>>> import numpy as np
>>> import numpy.linalg as la
>>> np.set_printoptions(suppress=True, linewidth=100)
>>> X = np.loadtxt("data.csv", delimiter=",")
>>> X
array([[ 1.65, -3.48,  0.03, -0.24, -1.59,  0.69, -0.06],
       [-0.52,  1.54,  0.07,  0.82,  0.66, -0.69,  0.55],
       [ 0.12,  0.46,  0.13,  1.18,  0.14, -0.71,  0.85],
       [ 1.29, -1.68,  0.21,  1.56, -0.87, -0.57,  1.2 ],
       [ 0.41, -0.46,  0.08,  0.62, -0.25, -0.26,  0.47],
       [ 0.63, -0.5 ,  0.16,  1.3 , -0.31, -0.62,  0.97],
       [-0.12, -0.46, -0.13, -1.18, -0.14,  0.71, -0.85],
       [ 5.11, -8.06,  0.58,  3.82, -3.95, -0.76,  3.07],
       [ 1.49, -2.68,  0.11,  0.56, -1.27,  0.13,  0.5 ]])
>>> left, sig = la.svd(X)
Traceback (most recent call last):
  File "<python-input-5>", line 1, in <module>
    left, sig = la.svd(X)
    ^^^^^^^^^
ValueError: too many values to unpack (expected 2)
>>> left, sig, vt = la.svd(X, full_matrices=False)
>>> np.abs(left[:, 0]).round(6).argmax()
np.int64(7)
>>> left.shape, sig.shape, vt.shape
((9, 7), (7,), (7, 7))
>>> print((sig > 1e-8).sum())
2
>>> np.round(left.T @ left, 2) + 0
array([[1., 0., 0., 0., 0., 0., 0.],
       [0., 1., 0., 0., 0., 0., 0.],
       [0., 0., 1., 0., 0., 0., 0.],
       [0., 0., 0., 1., 0., 0., 0.],
       [0., 0., 0., 0., 1., 0., 0.],
       [0., 0., 0., 0., 0., 1., 0.],
       [0., 0., 0., 0., 0., 0., 1.]])
>>> sig.round(2) + 0
array([12.99,  4.12,  0.  ,  0.  ,  0.  ,  0.  ,  0.  ])
>>> np.round(left.T @ X @ vt.T, 2) + 0
array([[12.99,  0.  ,  0.  ,  0.  ,  0.  ,  0.  ,  0.  ],
       [ 0.  ,  4.12,  0.  ,  0.  ,  0.  ,  0.  ,  0.  ],
       [ 0.  ,  0.  ,  0.  ,  0.  ,  0.  ,  0.  ,  0.  ],
       [ 0.  ,  0.  ,  0.  ,  0.  ,  0.  ,  0.  ,  0.  ],
       [ 0.  ,  0.  ,  0.  ,  0.  ,  0.  ,  0.  ,  0.  ],
       [ 0.  ,  0.  ,  0.  ,  0.  ,  0.  ,  0.  ,  0.  ],
       [ 0.  ,  0.  ,  0.  ,  0.  ,  0.  ,  0.  ,  0.  ]])
>>> print(np.round(la.norm(X, 2) / la.norm(X), 2))
0.95
>>> print(np.argsort(-la.norm(X, axis=0).round(6), kind="stable")[:3])
[1 0 3]
>>> la.cond(X) > 100
np.True_
>>> r = la.matrix_rank(X)
>>> r
np.int64(2)
>>> ns = la.svd(X)[2][r:].T
>>> [int(la.matrix_rank(X[:, :j + 1])) for j in range(7)]
[1, 2, 2, 2, 2, 2, 2]
>>> [int(la.matrix_rank(X[:i])) for i in range(1, len(X) + 1)]
[1, 2, 2, 2, 2, 2, 2, 2, 2]
>>> [int(la.matrix_rank(np.delete(X, i, axis=0))) for i in range(9)]
[2, 2, 2, 2, 2, 2, 2, 2, 2]
>>> np.allclose(X @ ns, 0)
True
>>> np.round(ns @ ns.T, 2)
array([[ 0.8 ,  0.32, -0.02, -0.13,  0.16,  0.02, -0.11],
       [ 0.32,  0.32,  0.01, -0.04, -0.31,  0.13, -0.01],
       [-0.02,  0.01,  0.99, -0.06,  0.01,  0.03, -0.04],
       [-0.13, -0.04, -0.06,  0.48,  0.01,  0.29, -0.38],
       [ 0.16, -0.31,  0.01,  0.01,  0.86,  0.04,  0.02],
       [ 0.02,  0.13,  0.03,  0.29,  0.04,  0.82,  0.21],
       [-0.11, -0.01, -0.04, -0.38,  0.02,  0.21,  0.72]])
>>> la.lstsq(X[:-1].T, X[-1])[2]
np.int32(2)
>>> np.round(X @ la.pinv(X) @ X, 2)
array([[ 1.65, -3.48,  0.03, -0.24, -1.59,  0.69, -0.06],
       [-0.52,  1.54,  0.07,  0.82,  0.66, -0.69,  0.55],
       [ 0.12,  0.46,  0.13,  1.18,  0.14, -0.71,  0.85],
       [ 1.29, -1.68,  0.21,  1.56, -0.87, -0.57,  1.2 ],
       [ 0.41, -0.46,  0.08,  0.62, -0.25, -0.26,  0.47],
       [ 0.63, -0.5 ,  0.16,  1.3 , -0.31, -0.62,  0.97],
       [-0.12, -0.46, -0.13, -1.18, -0.14,  0.71, -0.85],
       [ 5.11, -8.06,  0.58,  3.82, -3.95, -0.76,  3.07],
       [ 1.49, -2.68,  0.11,  0.56, -1.27,  0.13,  0.5 ]])
>>> print(np.abs(np.diag(la.qr(X)[1])) > 1e-9)
[ True  True False False False False False]
>>> try:
...     la.inv(X)
... except la.LinAlgError as e:
...     print(repr(e))
... 
LinAlgError('Last 2 dimensions of the array must be square')
